$ python -q
>>> import numpy as np
>>> np.set_printoptions(suppress=True, linewidth=200)
>>> tidy = lambda a: np.round(a, 3) + 0
>>> M = np.loadtxt("out16.csv", delimiter=",")
>>> M
array([[-1., -2., -2.,  2., -2.],
       [-2., -1., -2., -2.,  2.],
       [ 2., -2., -1., -2., -2.],
       [-2.,  2., -2., -1., -2.],
       [-2., -2.,  2., -2., -1.]])
>>> Q, Rm = np.linalg.qr(M)
>>> Q.shape, Rm.shape
((5, 5), (5, 5))
>>> tidy(Q @ Rm)
array([[-1., -2., -2.,  2., -2.],
       [-2., -1., -2., -2.,  2.],
       [ 2., -2., -1., -2., -2.],
       [-2.,  2., -2., -1., -2.],
       [-2., -2.,  2., -2., -1.]])
>>> tidy(np.linalg.norm(M, axis=1))
array([4.123, 4.123, 4.123, 4.123, 4.123])
>>> tidy(np.linalg.norm(M, "nuc"))
np.float64(20.315)
>>> M[1] @ M[3]
np.float64(4.0)
>>> tidy(np.linalg.norm(M, 2))
np.float64(5.0)
>>> tidy(np.linalg.norm(M, axis=0))
array([4.123, 4.123, 4.123, 4.123, 4.123])
>>> tidy(np.linalg.norm(M[1], 1)), tidy(np.linalg.norm(M[1], np.inf))
(np.float64(9.0), np.float64(2.0))
>>> np.kron(np.eye(2, dtype=int), M)
array([[-1., -2., -2.,  2., -2., -0., -0., -0.,  0., -0.],
       [-2., -1., -2., -2.,  2., -0., -0., -0., -0.,  0.],
       [ 2., -2., -1., -2., -2.,  0., -0., -0., -0., -0.],
       [-2.,  2., -2., -1., -2., -0.,  0., -0., -0., -0.],
       [-2., -2.,  2., -2., -1., -0., -0.,  0., -0., -0.],
       [-0., -0., -0.,  0., -0., -1., -2., -2.,  2., -2.],
       [-0., -0., -0., -0.,  0., -2., -1., -2., -2.,  2.],
       [ 0., -0., -0., -0., -0.,  2., -2., -1., -2., -2.],
       [-0.,  0., -0., -0., -0., -2.,  2., -2., -1., -2.],
       [-0., -0.,  0., -0., -0., -2., -2.,  2., -2., -1.]])
>>> tidy(np.linalg.eigvals(M).sum().real)
np.float64(-5.0)
>>> tidy(np.linalg.det(M.T))
np.float64(-1025.0)
>>> np.einsum("ii->", M)
np.float64(-5.0)
>>> tidy(np.linalg.det(2 * M)), tidy(np.linalg.det(M))
(np.float64(-32800.0), np.float64(-1025.0))
>>> tidy(np.linalg.det(M[::-1]))
np.float64(-1025.0)
>>> X = np.load("block0.npy")
>>> X
array([[3, 2, 2, 1, 3, 1, 3, 0],
       [1, 0, 1, 2, 1, 2, 3, 0],
       [2, 1, 1, 1, 0, 1, 1, 3],
       [2, 2, 3, 2, 1, 1, 0, 1],
       [0, 2, 0, 2, 2, 3, 1, 1],
       [0, 2, 0, 3, 3, 1, 0, 3],
       [3, 2, 2, 1, 1, 2, 3, 2],
       [0, 0, 2, 3, 0, 3, 1, 0]])
>>> def softmax(z):
...     e = np.exp(z - z.max(axis=-1, keepdims=True))
...     return e / e.sum(axis=-1, keepdims=True)
... 
>>> tidy(softmax(X[6]))
array([0.267, 0.098, 0.098, 0.036, 0.036, 0.098, 0.267, 0.098])
>>> tidy(softmax(X[6] + -2))
array([0.267, 0.098, 0.098, 0.036, 0.036, 0.098, 0.267, 0.098])
>>> tidy(softmax(X).sum(axis=1))
array([1., 1., 1., 1., 1., 1., 1., 1.])
>>> S = X @ X.T / np.sqrt(8)
>>> softmax(S).round(6).argmax(axis=1)
array([0, 0, 6, 3, 4, 5, 6, 7])
